$ python3 -q
>>> import numpy as np
>>> from numpy import linalg as LA
>>> np.set_printoptions(suppress=True, linewidth=100)
>>> data = np.load("out6.npy")
>>> data
array([[1, 0, 0],
       [0, 3, 1],
       [1, 0, 0],
       [0, 0, 2],
       [1, 1, 1]])
>>> # row 2 repeats row 0
>>> P = data @ LA.solve(data.T @ data, data.T)
>>> LA.matrix_rank(np.eye(5) - P)
np.int64(2)
>>> np.round(LA.eigvalsh(P), 1) + 0
array([0., 0., 1., 1., 1.])
>>> np.round((np.eye(5) - P) @ data, 1) + 0
array([[0., 0., 0.],
       [0., 0., 0.],
       [0., 0., 0.],
       [0., 0., 0.],
       [0., 0., 0.]])
>>> np.round(P @ data[:, 1], 1) + 0
array([0., 3., 0., 0., 1.])
>>> th = np.radians(72)
>>> r_ = np.eye(3)
>>> r_[1, 1] = r_[2, 2] = np.cos(th)
>>> r_[1, 2], r_[2, 1] = -np.sin(th), np.sin(th)
>>> r_.round(1)
array([[ 1. ,  0. ,  0. ],
       [ 0. ,  0.3, -1. ],
       [ 0. ,  1. ,  0.3]])
>>> other = data @ r_.T
>>> np.round(LA.svd(data, compute_uv=False), 1), np.round(LA.svd(other, compute_uv=False), 1)
(array([3.6, 1.9, 1.6]), array([3.6, 1.9, 1.6]))
>>> other.round(1) + 0
array([[ 1. ,  0. ,  0. ],
       [ 0. ,  0. ,  3.2],
       [ 1. ,  0. ,  0. ],
       [ 0. , -1.9,  0.6],
       [ 1. , -0.6,  1.3]])
>>> round(LA.det(r_), 1), np.round(np.trace(r_), 1)
(np.float64(1.0), np.float64(1.6))
>>> np.allclose(data @ data.T, other @ other.T)
True
>>> x0 = np.array([1, 1, 3])
>>> rhs = data @ x0
>>> beta, lr = np.zeros(3), 1 / LA.norm(data, 2) ** 2
>>> for i in range(20):
...     beta -= lr * data.T @ (data @ beta - rhs)
...     if i % 5 == 0: print(i, round(LA.norm(data @ beta - rhs), 1))
... 
0 2.9
5 0.5
10 0.1
15 0.0
>>> beta.round(1)
array([1., 1., 3.])
>>> np.round(LA.cond(data), 1)
np.float64(2.2)
>>> arr = np.load("run1.npy")
>>> arr
array([[ 12. ,   6.6,   4.3],
       [ -8.2,  -0.2,  10.3],
       [ -8.9,   5.7,   0.1],
       [ -4.6, -10. ,   0.4],
       [ -4.6,  -7. ,  -2.9]])
>>> x0 = np.array([-2, 0, 2])
>>> rhs = arr @ x0
>>> np.round(LA.pinv(arr) @ arr, 1) + 0
array([[1., 0., 0.],
       [0., 1., 0.],
       [0., 0., 1.]])
>>> np.round(LA.lstsq(arr, rhs)[0], 1) + 0
array([-2.,  0.,  2.])
>>> np.round(LA.solve(arr.T @ arr, arr.T @ rhs), 1) + 0
array([-2.,  0.,  2.])
>>> rng = np.random.default_rng(526)
>>> rhs = rhs + 0.1 * rng.normal(size=5)
>>> rhs.round(1)
array([-15.5,  37. ,  18.1,  10. ,   3.3])
>>> beta, *_ = LA.lstsq(arr, rhs)
>>> beta.round(1) + 0
array([-2.,  0.,  2.])
>>> other = arr + rng.integers(-2, 3, (5, 2)) @ rng.integers(-2, 3, (2, 3))
>>> other.round(1)
array([[  6. ,   8.6,   2.3],
       [-14.2,   0.8,  12.3],
       [ -2.9,   3.7,   2.1],
       [ -4.6,  -9. ,  -3.6],
       [ -2.6,  -7. ,  -4.9]])
>>> LA.matrix_rank(other - arr, tol=1e-8)
np.int64(2)
>>> np.round(LA.svd(other - arr, compute_uv=False), 1) + 0
array([11. ,  5.7,  0. ])
>>> np.abs(other - arr).sum(axis=1)
array([10.,  9., 10.,  5.,  4.])
>>> m1 = np.load("x.npy")
>>> m1
array([[-8.3, -0.7,  9.4],
       [-7.8, -0.5,  9. ],
       [-7.9, -1.3,  9.6],
       [-8.1, -0.7,  8.8],
       [-8.3, -1. ,  9.2],
       [-7.5, -1.1,  8.8],
       [-8.2, -1.5,  9.2],
       [-8.1,  3.1, -1.8],
       [-8.8,  3.3, -2.4],
       [-9.1,  2.9, -2.2],
       [-8.7,  2.6, -2.1],
       [-9.2,  2.6, -2.4],
       [-8.7,  3.6, -1.6],
       [-9.1,  3.3, -2. ],
       [-6.1,  7.6, -6.2],
       [-5.7,  7.8, -6.3],
       [-6.3,  7.4, -5.9],
       [-6.1,  7.6, -6.3],
       [-5.8,  8.1, -6.2],
       [-6.1,  8. , -5.9],
       [-6. ,  7.9, -6.1]])
>>> basis = m1[[5, 7]].astype(float)
>>> for _ in range(3):
...     labels = LA.norm(m1[:, None] - basis, axis=-1).argmin(axis=1)
...     basis = np.array([m1[labels == j].mean(axis=0) for j in range(2)])
... 
>>> labels
array([0, 0, 0, 0, 0, 0, 0, 1, 1, 1, 1, 1, 1, 1, 1, 1, 1, 1, 1, 1, 1])
>>> np.round(basis[1] - basis[0], 1)
array([  0.6,   6.4, -13.2])
>>> np.abs(basis[1] - basis[0]).argmax()
np.int64(2)
>>> basis.round(1)
array([[-8. , -1. ,  9.1],
       [-7.4,  5.4, -4.1]])
>>> labels = m1[:, 1] > np.median(m1[:, 1])
>>> u = m1[labels].mean(axis=0) - m1[~labels].mean(axis=0)
>>> labels.astype(int)
array([0, 0, 0, 0, 0, 0, 0, 0, 1, 0, 0, 0, 1, 1, 1, 1, 1, 1, 1, 1, 1])
>>> round(float((((m1 - m1.mean(axis=0)) @ u > 0) == labels).mean()), 1)
0.8
>>> A = np.load("block6.npy")
>>> A
array([[-3.8,  0. , -2.9,  5.1],
       [-4.1,  0.3, -3. ,  4.9],
       [-4. ,  0. , -3.1,  5. ],
       [-3.9, -0.1, -2.9,  5.3],
       [-3.8,  0.1, -3.3,  5.2],
       [-4. ,  0.1, -3.1,  5. ],
       [-3.9,  0. , -3. ,  4.8],
       [-3.8,  0.1, -2.9,  5. ],
       [-4. ,  0.1, -2.8,  5. ],
       [-4. , -0.1, -3.2,  5.1],
       [-4.1,  0.1, -3. ,  5.1],
       [-4.1, -0.1, -3.1,  4.9],
       [-4. , -0.1, -3. ,  4.9],
       [-4.2, -0.1, -2.9,  5. ],
       [ 1.9,  0. , -3. , -2.2],
       [ 2.2,  0.2, -3. , -2. ],
       [ 1.9, -0.1, -3.2, -2.1],
       [ 2. ,  0. , -3.2, -2.1],
       [ 1.9,  0.1, -3. , -2. ],
       [ 2. , -0.1, -3. , -1.8],
       [ 2.1,  0. , -3.1, -2. ],
       [ 1.9,  0. , -3. , -2. ],
       [ 2.1, -0.1, -3. , -2.2],
       [ 1.8,  0.1, -2.9, -2.2],
       [ 2. ,  0. , -2.9, -1.9],
       [ 1.9,  0. , -3.1, -2. ],
       [ 2. ,  0. , -3. , -2.1],
       [ 2.1,  0. , -3. , -2.1]])
>>> G = A.T @ A
>>> np.round(np.diag(G), 1)
array([277.2,   0.3, 256. , 412.2])
>>> LA.matrix_rank(G)
np.int64(4)
>>> np.round(LA.eigvalsh(G)[::-1], 1)
array([734.8, 210.1,   0.5,   0.3])
>>> (A @ A.T).shape
(28, 28)
>>> round(float(np.trace(G)), 1), round(float((A ** 2).sum()), 1)
(945.7, 945.7)
>>> np.round(LA.svd(A, compute_uv=False) ** 2, 1)
array([734.8, 210.1,   0.5,   0.3])
